>>> import numpy as np
>>> from numpy import linalg as LA
>>> np.set_printoptions(precision=4, suppress=True, linewidth=160)
>>> rng = np.random.default_rng(378099)
>>> X = np.triu(rng.random((10, 10)) < 0.2, 1).astype(int)
>>> X = X + X.T
>>> X
array([[0, 0, 1, 0, 0, 1, 0, 0, 0, 0],
       [0, 0, 1, 0, 1, 0, 0, 0, 1, 0],
       [1, 1, 0, 0, 0, 0, 0, 0, 0, 0],
       [0, 0, 0, 0, 0, 0, 0, 0, 1, 0],
       [0, 1, 0, 0, 0, 0, 0, 0, 0, 0],
       [1, 0, 0, 0, 0, 0, 0, 0, 0, 0],
       [0, 0, 0, 0, 0, 0, 0, 1, 0, 0],
       [0, 0, 0, 0, 0, 0, 1, 0, 1, 0],
       [0, 1, 0, 1, 0, 0, 0, 1, 0, 1],
       [0, 0, 0, 0, 0, 0, 0, 0, 1, 0]])
>>> # equal to its transpose
>>> round(float(np.trace(LA.pinv(X) @ X)), 4)
8.0
>>> np.round(X @ LA.pinv(X) @ X, 4) + 0
array([[0., 0., 1., 0., 0., 1., 0., 0., 0., 0.],
       [0., 0., 1., 0., 1., 0., 0., 0., 1., 0.],
       [1., 1., 0., 0., 0., 0., 0., 0., 0., 0.],
       [0., 0., 0., 0., 0., 0., 0., 0., 1., 0.],
       [0., 1., 0., 0., 0., 0., 0., 0., 0., 0.],
       [1., 0., 0., 0., 0., 0., 0., 0., 0., 0.],
       [0., 0., 0., 0., 0., 0., 0., 1., 0., 0.],
       [0., 0., 0., 0., 0., 0., 1., 0., 1., 0.],
       [0., 1., 0., 1., 0., 0., 0., 1., 0., 1.],
       [0., 0., 0., 0., 0., 0., 0., 0., 1., 0.]])
>>> arr = np.load("sample7.npy")
>>> arr
array([[-2.,  0., -3., -3., -3.,  0.,  0.],
       [ 0., -2.,  0.,  0.,  0., -3., -3.],
       [-3.,  0., -2., -3., -3.,  0.,  0.],
       [-3.,  0., -3., -2., -3.,  0.,  0.],
       [-3.,  0., -3., -3., -2.,  0.,  0.],
       [ 0., -3.,  0.,  0.,  0., -2., -3.],
       [ 0., -3.,  0.,  0.,  0., -3., -2.]])
>>> evals, evecs = LA.eigh(arr)
>>> x = np.array([0, -3, -3, 3, 4, 0, 1])
>>> print(LA.eigvalsh(arr[1:, 1:]))
[-8. -8.  1.  1.  1.  1.]
>>> W1 = np.array([[6, 1, 1, 8, 5, 0],
...     [1, 8, 1, 1, 7, 8],
...     [5, 6, 9, 5, 0, 9],
...     [6, 0, 4, 6, 0, 7],
...     [2, 3, 2, 3, 2, 3],
...     [1, 3, 5, 7, 9, 2],
...     [4, 5, 0, 8, 0, 0]])
>>> beta = np.array([2, 2, 0, 2, 3, 3])
>>> H = np.maximum(arr @ W1 + beta, 0)
>>> LA.matrix_rank(H)
np.int64(0)
>>> (H > 0).mean(axis=0)
array([0., 0., 0., 0., 0., 0.])
>>> Z = np.array([[3, 1, 3], [1, 0, 1], [0, 3, 1], [3, 3, 2], [1, 3, 0], [0, 0, 3]])
>>> W1 @ Z
array([[48, 48, 36],
       [21, 28, 38],
       [36, 47, 67],
       [36, 36, 55],
       [20, 23, 26],
       [36, 64, 31],
       [41, 28, 33]])
>>> (H @ Z).round(6).argmax(axis=1)
array([0, 0, 0, 0, 0, 0, 0])
>>> H @ Z
array([[0., 0., 0.],
       [0., 0., 0.],
       [0., 0., 0.],
       [0., 0., 0.],
       [0., 0., 0.],
       [0., 0., 0.],
       [0., 0., 0.]])
>>> print((arr + arr.T) / 2)
[[-2.  0. -3. -3. -3.  0.  0.]
 [ 0. -2.  0.  0.  0. -3. -3.]
 [-3.  0. -2. -3. -3.  0.  0.]
 [-3.  0. -3. -2. -3.  0.  0.]
 [-3.  0. -3. -3. -2.  0.  0.]
 [ 0. -3.  0.  0.  0. -2. -3.]
 [ 0. -3.  0.  0.  0. -3. -2.]]
>>> print(arr @ arr)
[[31.  0. 30. 30. 30.  0.  0.]
 [ 0. 22.  0.  0.  0. 21. 21.]
 [30.  0. 31. 30. 30.  0.  0.]
 [30.  0. 30. 31. 30.  0.  0.]
 [30.  0. 30. 30. 31.  0.  0.]
 [ 0. 21.  0.  0.  0. 22. 21.]
 [ 0. 21.  0.  0.  0. 21. 22.]]
>>> round(np.abs(LA.eigvals(arr)).max(), 4)
np.float64(11.0)
>>> np.allclose(arr, arr.T)
True
